% ipython --no-banner

In [1]: import numpy as np

In [2]: import numpy.linalg as la

In [3]: np.set_printoptions(precision=1, suppress=True, linewidth=140)

In [4]: tidy = lambda a: np.round(a, 1) + 0

In [5]: A = np.loadtxt("m.csv", delimiter=",")

In [6]: A
Out[6]: 
array([[ 0.8,  0.1,  0.2,  0.8,  1. , -0.8],
       [ 0.3,  0.3, -0.6, -0.4,  1. , -0.8],
       [-0.9, -0.1,  1. , -1. , -0.7, -0.6],
       [ 0.7,  0.6, -1. ,  0.9,  0.2,  0.9],
       [-0.8, -0.1, -1. , -0.9,  1. ,  0.8],
       [ 0.1, -0.8,  0. , -0.7,  0.6,  0.4],
       [-1. ,  1. ,  1. , -0.7, -1. , -1. ],
       [-0.7, -1. , -0.8, -1. ,  0.8,  1. ],
       [-0.1, -0.9, -0.7, -0.9,  0.9,  0.8],
       [-1. ,  0.1,  1. , -1. ,  0.2, -0.9],
       [ 0.9,  0.4, -1. ,  1. ,  0.9,  1. ],
       [ 0.5,  1. ,  1. ,  1. , -0.9, -1. ],
       [ 0.6, -1. ,  1. , -0.8, -1. , -0.8],
       [ 1. , -0.7, -1. ,  1. ,  1. ,  1. ],
       [-0.9,  0.9,  1. , -0.8, -0.3, -1. ],
       [ 0.9,  1. , -0.8,  1. ,  0.9, -0.9],
       [-0.6, -0.7,  0.3, -1. ,  0.9,  0.2]])

In [7]: cen = (A - A.mean(axis=0)) / A.std(axis=0)

In [8]: np.argwhere(np.abs(cen) > 2)
Out[8]: array([], shape=(0, 2), dtype=int64)

In [9]: beta = la.lstsq(np.delete(cen, 4, axis=1), cen[:, 4])[0]

In [10]: tidy(1 - np.var(cen[:, 4] - np.delete(cen, 4, axis=1) @ beta))
Out[10]: np.float64(0.8)

In [11]: cen = A - A.mean(axis=0)

In [12]: vecs = la.svd(cen)[2][:4]

In [13]: A2 = cen - cen @ vecs.T @ vecs

In [14]: tidy(np.cov(cen @ vecs.T, rowvar=False))
Out[14]: 
array([[2. , 0. , 0. , 0. ],
       [0. , 1.3, 0. , 0. ],
       [0. , 0. , 0.4, 0. ],
       [0. , 0. , 0. , 0.3]])

In [15]: tidy((cen @ vecs.T).std(axis=0))
Out[15]: array([1.4, 1.1, 0.6, 0.5])

In [16]: tidy(la.norm(A2) / la.norm(cen))
Out[16]: np.float64(0.2)

In [17]: rng = np.random.default_rng(39)

In [18]: m1 = rng.normal(size=(20, 7)) + 10 * np.array([3, 1, 9, 3, 9, 3, 9])

In [19]: tidy(m1)
Out[19]: 
array([[30. , 10.3, 90.2, 29.1, 88.8, 30.3, 90.4],
       [31.9,  9.4, 90.4, 30.2, 89.8, 28.7, 88.5],
       [32. ,  9.5, 92. , 30.7, 89.4, 30.5, 88.5],
       [29.5, 10. , 90.3, 29.5, 89. , 29.9, 90.1],
       [29.7,  9.9, 91. , 31.4, 91.4, 29.3, 89.7],
       [30.7, 10.4, 91.6, 30. , 91. , 29.6, 89.4],
       [29.7, 11.2, 88.2, 29.4, 88.9, 29.9, 90.8],
       [30.6, 10.5, 88.7, 30.4, 91.5, 30.4, 91.3],
       [28.9, 10.3, 91.1, 29.9, 88.8, 28.6, 89.1],
       [29.9,  8.9, 89.3, 28.7, 89.3, 29.8, 89.7],
       [30. , 10.4, 91. , 30.2, 88.4, 30.7, 89.4],
       [30.6,  9.8, 90.8, 30.4, 89.1, 31.2, 89.4],
       [29.8, 11. , 89.3, 30.2, 91.2, 30.5, 90.5],
       [31.6, 11.1, 90.2, 29.7, 89.7, 29.9, 91.7],
       [29.3, 10.7, 89.2, 31.3, 91. , 31.9, 89.2],
       [30.5, 10.8, 88.9, 29.8, 89.4, 30.8, 89.3],
       [29.7, 10.2, 90.5, 29.4, 89.1, 29.7, 90.6],
       [30.7, 11.2, 89.8, 31.7, 88.2, 27.8, 89.8],
       [29.6, 10.1, 90.3, 30.6, 91.4, 29.6, 90.5],
       [30.3, 10. , 89.9, 31.2, 88.7, 29.9, 91. ]])

In [20]: def softmax(z):
    ...:     e = np.exp(z - z.max(axis=-1, keepdims=True))
    ...:     return e / e.sum(axis=-1, keepdims=True)
    ...: 

In [21]: tidy(softmax(m1[10]))
Out[21]: array([0. , 0. , 0.8, 0. , 0.1, 0. , 0.2])

In [22]: tidy(softmax(10 * m1[10]))
Out[22]: array([0., 0., 1., 0., 0., 0., 0.])

In [23]: tidy(softmax(m1).sum(axis=1))
Out[23]: array([1., 1., 1., 1., 1., 1., 1., 1., 1., 1., 1., 1., 1., 1., 1., 1., 1., 1., 1., 1.])

In [24]: scores = m1 @ m1.T / np.sqrt(7)

In [25]: softmax(scores).round(6).argmax(axis=1)
Out[25]: array([18,  5,  5, 18, 18, 18, 18, 18, 18, 18, 18, 18, 18, 18, 18, 18, 18, 18, 18, 18])

In [26]: tidy(softmax(scores)[10] @ m1)
Out[26]: array([30.1, 10.3, 90.9, 30.4, 91.2, 29.6, 90.1])
